In [1]: import numpy as np

In [2]: np.set_printoptions(precision=2, suppress=True, linewidth=160, floatmode="fixed")

In [3]: tidy = lambda a: np.round(a, 2) + 0

In [4]: W0 = np.load("arr.npy")

In [5]: W0
Out[5]: 
array([[-3, -2,  0, -1],
       [ 0, -3,  0,  3],
       [ 0,  0,  3,  0],
       [ 0,  0,  0,  3]])

In [6]: def softmax(z):
   ...:     e = np.exp(z - z.max(axis=-1, keepdims=True))
   ...:     return e / e.sum(axis=-1, keepdims=True)
   ...: 

In [7]: softmax(W0).sum(axis=1)
Out[7]: array([1.00, 1.00, 1.00, 1.00])

In [8]: att = W0 @ W0.T / np.sqrt(4)

In [9]: tidy(softmax(att))
Out[9]: 
array([[0.99, 0.00, 0.00, 0.00],
       [0.00, 0.99, 0.00, 0.01],
       [0.01, 0.01, 0.97, 0.01],
       [0.00, 0.50, 0.01, 0.50]])

In [10]: tidy(softmax(att)[3] @ W0)
Out[10]: array([ 0.00, -1.49,  0.02,  2.98])

In [11]: tidy(np.sort(np.linalg.eigvals(W0).real))
Out[11]: array([-3.00, -3.00,  3.00,  3.00])

In [12]: (W0 != 0).astype(int)
Out[12]: 
array([[1, 1, 0, 1],
       [0, 1, 0, 1],
       [0, 0, 1, 0],
       [0, 0, 0, 1]])

In [13]: W0 @ W0
Out[13]: 
array([[ 9, 12,  0, -6],
       [ 0,  9,  0,  0],
       [ 0,  0,  9,  0],
       [ 0,  0,  0,  9]])

In [14]: np.prod(np.diag(W0)), tidy(np.linalg.det(W0))
Out[14]: (np.int64(81), np.float64(81.0))

In [15]: [int(np.linalg.matrix_rank(np.linalg.matrix_power(W0, p))) for p in range(1, 5)]
Out[15]: [4, 4, 4, 4]

In [16]: rng = np.random.default_rng(3278)

In [17]: z = rng.permutation(4)

In [18]: z
Out[18]: array([2, 0, 3, 1])

In [19]: out = W0[z][:, z]

In [20]: tidy(np.linalg.det(out)), tidy(np.linalg.det(W0[z]))
Out[20]: (np.float64(81.0), np.float64(-81.0))

In [21]: np.allclose(out, W0)
Out[21]: False

In [22]: A = np.loadtxt("a.csv", delimiter=",")

In [23]: A
Out[23]: 
array([[1.00, 0.90, 0.81],
       [0.90, 1.00, 0.90],
       [0.81, 0.90, 1.00]])

In [24]: U, sv, VT = np.linalg.svd(A)

In [25]: np.argmax(sv[:-1] / (sv[1:] + 1e-6)) + 1
Out[25]: np.int64(1)

In [26]: out = U[:, :1] @ np.diag(sv[:1]) @ VT[:1]

In [27]: tidy(np.linalg.norm(A - out) / np.linalg.norm(A))
Out[27]: np.float64(0.07)

In [28]: tidy(np.abs(A - out).max())
Out[28]: np.float64(0.11)

In [29]: np.linalg.matrix_rank(A, rtol=0.05)
Out[29]: np.int64(2)

In [30]: tidy(out)
Out[30]: 
array([[0.89, 0.92, 0.89],
       [0.92, 0.95, 0.92],
       [0.89, 0.92, 0.89]])

In [31]: tidy(np.linalg.norm(A - out, 2)), tidy(sv[1])
Out[31]: (np.float64(0.19), np.float64(0.19))

In [32]: U, sv, VT = np.linalg.svd(A, full_matrices=False)

In [33]: U.shape, sv.shape, VT.shape
Out[33]: ((3, 3), (3,), (3, 3))

In [34]: tidy(np.cumsum(sv ** 2) / np.sum(sv ** 2))
Out[34]: array([0.99, 1.00, 1.00])

In [35]: tidy(sv)
Out[35]: array([2.74, 0.19, 0.07])

In [36]: tidy(np.sqrt((sv ** 2).sum())), tidy(np.linalg.norm(A))
Out[36]: (np.float64(2.75), np.float64(2.75))

In [37]: tidy(U.T @ U)
Out[37]: 
array([[1.00, 0.00, 0.00],
       [0.00, 1.00, 0.00],
       [0.00, 0.00, 1.00]])

In [38]: tidy(np.abs(VT[0]))
Out[38]: array([0.57, 0.59, 0.57])

In [39]: np.abs(U[:, 0]).round(6).argmax()
Out[39]: np.int64(1)

In [40]: tidy(U.T @ A @ VT.T)
Out[40]: 
array([[2.74, 0.00, 0.00],
       [0.00, 0.19, 0.00],
       [0.00, 0.00, 0.07]])

In [41]: f = np.array([-3, 2, 0])

In [42]: out = A + np.outer(f, np.eye(3)[1])

In [43]: np.linalg.matrix_rank(out - A)
Out[43]: np.int64(1)

In [44]: np.linalg.matrix_rank(np.linalg.inv(out) - np.linalg.inv(A), tol=1e-8)
Out[44]: np.int64(1)

In [45]: out
Out[45]: 
array([[ 1.00, -2.10,  0.81],
       [ 0.90,  3.00,  0.90],
       [ 0.81,  0.90,  1.00]])

In [46]: C = np.array([[-3, 3, -3], [-2, 0, 3]])

In [47]: E = np.repeat(C, 16 // 2, axis=0)

In [48]: E = E + 0.1 * rng.normal(size=E.shape)

In [49]: tidy(E)
Out[49]: 
array([[-3.04,  3.25, -3.07],
       [-3.05,  2.80, -3.12],
       [-3.00,  3.06, -2.83],
       [-3.17,  3.20, -2.91],
       [-3.13,  3.12, -2.98],
       [-2.99,  3.11, -2.85],
       [-3.04,  3.08, -2.97],
       [-3.02,  2.98, -3.01],
       [-1.89, -0.04,  3.07],
       [-1.95, -0.03,  2.94],
       [-2.07, -0.08,  3.04],
       [-1.86,  0.16,  2.95],
       [-2.04,  0.00,  3.00],
       [-1.97, -0.04,  2.99],
       [-1.99, -0.15,  2.96],
       [-2.05, -0.01,  2.88]])

In [50]: z = E[:, 2] > np.median(E[:, 2])

In [51]: f = E[z].mean(axis=0) - E[~z].mean(axis=0)

In [52]: (((E - E.mean(axis=0)) @ f > 0) == z).mean()
Out[52]: np.float64(1.0)

In [53]: out = np.linalg.inv(A)

In [54]: np.allclose(out, A.T)
Out[54]: False

In [55]: dist = np.linalg.norm(E[:, None] - E[None], axis=-1)

In [56]: dist.mean(axis=1).argmax()
Out[56]: np.int64(0)

In [57]: np.unravel_index(dist.round(6).argmax(), dist.shape)
Out[57]: (np.int64(0), np.int64(8))

In [58]: tidy(dist[6])
Out[58]: array([0.20, 0.32, 0.15, 0.18, 0.10, 0.14, 0.00, 0.11, 6.90, 6.77, 6.87, 6.71, 6.80, 6.82, 6.84, 6.69])

In [59]: dist[6].round(6).argsort(kind="stable")[:4]
Out[59]: array([6, 4, 7, 5])

In [60]: np.flatnonzero(dist[6] < dist.mean() / 2)
Out[60]: array([0, 1, 2, 3, 4, 5, 6, 7])

In [61]: tidy(dist[:5, :5])
Out[61]: 
array([[0.00, 0.46, 0.31, 0.21, 0.18],
       [0.46, 0.00, 0.40, 0.47, 0.37],
       [0.31, 0.40, 0.00, 0.23, 0.21],
       [0.21, 0.47, 0.23, 0.00, 0.11],
       [0.18, 0.37, 0.21, 0.11, 0.00]])

In [62]: ev, evecs = np.linalg.eigh(A)

In [63]: tidy(np.abs(evecs[:, -1]))
Out[63]: array([0.57, 0.59, 0.57])

In [64]: tidy(evecs.T @ evecs)
Out[64]: 
array([[1.00, 0.00, 0.00],
       [0.00, 1.00, 0.00],
       [0.00, 0.00, 1.00]])

In [65]: np.unique(ev.round(6) + 0, return_counts=True)[1]
Out[65]: array([1, 1, 1])

In [66]: tidy(evecs.T @ A @ evecs)
Out[66]: 
array([[0.07, 0.00, 0.00],
       [0.00, 0.19, 0.00],
       [0.00, 0.00, 2.74]])

In [67]: np.abs(evecs[:, -1]).round(6).argmax()
Out[67]: np.int64(1)

In [68]: tidy(ev)
Out[68]: array([0.07, 0.19, 2.74])

In [69]: tidy(np.linalg.eigvalsh(A @ A))
Out[69]: array([0.00, 0.04, 7.51])

In [70]: f = np.array([1, 4, 5, 1]) + 0.5

In [71]: mat = np.eye(4) - 2 * np.outer(f, f) / (f @ f)

In [72]: tidy(mat)
Out[72]: 
array([[ 0.92, -0.25, -0.30, -0.08],
       [-0.25,  0.26, -0.90, -0.25],
       [-0.30, -0.90, -0.10, -0.30],
       [-0.08, -0.25, -0.30,  0.92]])

In [73]: # keeps lengths

In [74]: tidy(np.linalg.svd(mat, compute_uv=False))
Out[74]: array([1.00, 1.00, 1.00, 1.00])

In [75]: tidy(mat[:, 2] @ mat[:, 3])
Out[75]: np.float64(0.0)

In [76]: tidy(mat.T @ mat)
Out[76]: 
array([[1.00, 0.00, 0.00, 0.00],
       [0.00, 1.00, 0.00, 0.00],
       [0.00, 0.00, 1.00, 0.00],
       [0.00, 0.00, 0.00, 1.00]])

In [77]: f = np.array([3, 1, 2, -2])

In [78]: out = mat + np.outer(f, np.eye(4)[3])

In [79]: np.linalg.matrix_rank(np.linalg.inv(out) - np.linalg.inv(mat), tol=1e-8)
Out[79]: np.int64(1)

In [80]: tidy(np.linalg.det(out) / np.linalg.det(mat)), tidy(1 + np.linalg.solve(mat, f)[3])
Out[80]: (np.float64(-1.93), np.float64(-1.93))

In [81]: x0 = np.array([-3, 1, -2, 1])

In [82]: rhs = mat @ x0

In [83]: tidy(rhs)
Out[83]: array([-2.48,  2.55, -0.10,  1.52])

In [84]: tidy(np.linalg.solve(mat, mat[:, 3]))
Out[84]: array([0.00, 0.00, 0.00, 1.00])

In [85]: tidy(np.linalg.solve(mat.T, mat[3]))
Out[85]: array([0.00, 0.00, 0.00, 1.00])

In [86]: tidy(np.linalg.solve(mat, rhs + mat[:, 2]))
Out[86]: array([-3.00,  1.00, -1.00,  1.00])

In [87]: arr = np.load("m.npy")

In [88]: arr
Out[88]: 
array([[ 4.36, -0.04, -1.87],
       [ 2.92, -1.80,  0.55],
       [-6.05,  1.51,  3.85],
       [ 0.56, -0.13, -4.36],
       [ 2.55,  0.31, -0.30],
       [-0.93,  0.98,  0.33],
       [-0.64, -0.08,  1.63],
       [-1.88, -0.53,  1.19],
       [ 0.79,  0.85, -3.13],
       [-0.53,  2.49, -4.17],
       [ 1.48, -1.16, -0.25],
       [ 3.75, -0.77, -1.38],
       [-1.98, -1.27,  1.20],
       [ 4.95, -1.78, -1.21],
       [ 1.09,  0.53,  0.39],
       [ 0.18,  0.75,  1.40],
       [ 0.18, -0.29, -1.74],
       [-2.80,  1.56,  1.29],
       [-2.83,  1.91, -0.09],
       [ 2.17, -0.56, -3.62],
       [ 1.26, -0.35, -0.46],
       [-2.95,  2.43,  1.08],
       [-0.77,  1.30, -0.43],
       [ 3.14, -1.26, -1.41],
       [ 1.86, -1.00, -2.94]])

In [89]: out = np.c_[arr[:, :1] @ np.array([[4]]), np.array([3, 0, 3, 1, 5, 4, 0, 3, 2, 4, 4, 5, 5, 0, 1, 2, 0, 3, 5, 5, 2, 1, 4, 5, 0])]

In [90]: out
Out[90]: 
array([[ 17.44,   3.00],
       [ 11.68,   0.00],
       [-24.20,   3.00],
       [  2.24,   1.00],
       [ 10.20,   5.00],
       [ -3.72,   4.00],
       [ -2.56,   0.00],
       [ -7.52,   3.00],
       [  3.16,   2.00],
       [ -2.12,   4.00],
       [  5.92,   4.00],
       [ 15.00,   5.00],
       [ -7.92,   5.00],
       [ 19.80,   0.00],
       [  4.36,   1.00],
       [  0.72,   2.00],
       [  0.72,   0.00],
       [-11.20,   3.00],
       [-11.32,   5.00],
       [  8.68,   5.00],
       [  5.04,   2.00],
       [-11.80,   1.00],
       [ -3.08,   4.00],
       [ 12.56,   5.00],
       [  7.44,   0.00]])

In [91]: np.linalg.matrix_rank(np.c_[arr, out])
Out[91]: np.int64(4)

In [92]: tidy(np.linalg.norm(np.linalg.qr(arr)[0].T @ out, axis=0) ** 2 / ((out ** 2).sum(axis=0) + 1e-12))
Out[92]: array([1.00, 0.11])

In [93]: tidy(np.linalg.norm(out - arr @ np.linalg.lstsq(arr, out)[0], axis=0))
Out[93]: array([ 0.00, 15.33])

In [94]: np.linalg.matrix_rank(out)
Out[94]: np.int64(2)
